$ python -q
>>> import numpy as np
>>> from numpy import linalg as LA
>>> np.set_printoptions(precision=2, suppress=True, linewidth=140, floatmode="fixed")
>>> M = np.load("case10.npy")
>>> M
array([[0.42, 0.25, 0.08, 0.42],
       [0.25, 0.15, 0.05, 0.25],
       [0.08, 0.05, 0.02, 0.08],
       [0.42, 0.25, 0.08, 0.42]])
>>> # rows and columns are dependent
>>> ev, evecs = LA.eigh(M)
>>> x0 = np.array([1, 1, 2, 1])
>>> np.round(LA.eigvalsh(M[1:, 1:]), 2) + 0
array([0.00, 0.00, 0.58])
>>> evecs * np.maximum(ev, 0) @ evecs.T
array([[0.42, 0.25, 0.08, 0.42],
       [0.25, 0.15, 0.05, 0.25],
       [0.08, 0.05, 0.02, 0.08],
       [0.42, 0.25, 0.08, 0.42]])
>>> round(float(np.abs(M).sum(axis=1).max()), 2), round(float(np.abs(ev).max()), 2)
(1.17, 1.0)
>>> x0 @ M @ x0
np.float64(3.75)
>>> np.round(x0 @ M @ x0 / (x0 @ x0), 2), round(ev[0], 2), round(ev[-1], 2)
(np.float64(0.54), np.float64(-0.0), np.float64(1.0))
>>> W0 = np.load("arr.npy")
>>> W0
array([[ 0,  5,  0],
       [-5,  0, -3],
       [ 0,  3,  0]])
>>> u = np.array([-3, 1])
>>> np.convolve(W0[1], u)
array([15, -5,  9, -3])
>>> np.cross(W0[1, :3], W0[0, :3])
array([ 15,   0, -25])
>>> np.allclose(W0[:-1].T @ LA.lstsq(W0[:-1].T, W0[-1])[0], W0[-1])
True
>>> W0 @ LA.pinv(W0) @ W0
array([[ 0.00,  5.00,  0.00],
       [-5.00,  0.00, -3.00],
       [ 0.00,  3.00,  0.00]])
>>> LA.lstsq(W0[:-1].T, W0[-1])[2]
np.int32(2)
>>> np.abs(np.diag(LA.qr(W0)[1])) > 1e-9
array([ True,  True, False])
>>> u, v = W0[1], W0[0]
>>> u @ u
np.int64(34)
>>> pr = (u @ v) / (u @ u) * u
>>> np.round(LA.norm(u + v) ** 2 + LA.norm(u - v) ** 2, 2)
np.float64(118.0)
>>> (v - pr) @ u
np.float64(0.0)
>>> F = np.loadtxt("layer10.csv", delimiter=",")
>>> F
array([[0.18, 0.45, 0.36],
       [0.11, 0.56, 0.33],
       [0.31, 0.23, 0.46]])
>>> np.sort(np.abs(LA.eigvals(F)))[::-1]
array([1.00, 0.18, 0.02])
>>> LA.matrix_power(F, 100)
array([[0.20, 0.41, 0.39],
       [0.20, 0.41, 0.39],
       [0.20, 0.41, 0.39]])
>>> pr = np.eye(3)[1]
>>> for _ in range(5):
...     pr = pr @ F
...     print(pr.round(2))
... 
[0.11 0.56 0.33]
[0.18 0.44 0.38]
[0.20 0.41 0.39]
[0.20 0.41 0.39]
[0.20 0.41 0.39]
>>> J = np.loadtxt("m.csv", delimiter=",")
>>> J
array([[  4.00, -16.00,  14.00],
       [-16.00,  64.00, -56.00],
       [ 14.00, -56.00,  49.00]])
>>> # rows and columns are dependent
>>> rank = LA.matrix_rank(J)
>>> rank
np.int64(1)
>>> ns = LA.svd(J)[2][rank:].T
>>> ns @ ns.T
array([[ 0.97,  0.14, -0.12],
       [ 0.14,  0.45,  0.48],
       [-0.12,  0.48,  0.58]])
>>> LA.matrix_rank(J.T @ J), LA.matrix_rank(J @ J.T)
(np.int64(1), np.int64(1))
>>> [int(LA.matrix_rank(np.delete(J, i, axis=0))) for i in range(3)]
[1, 1, 1]
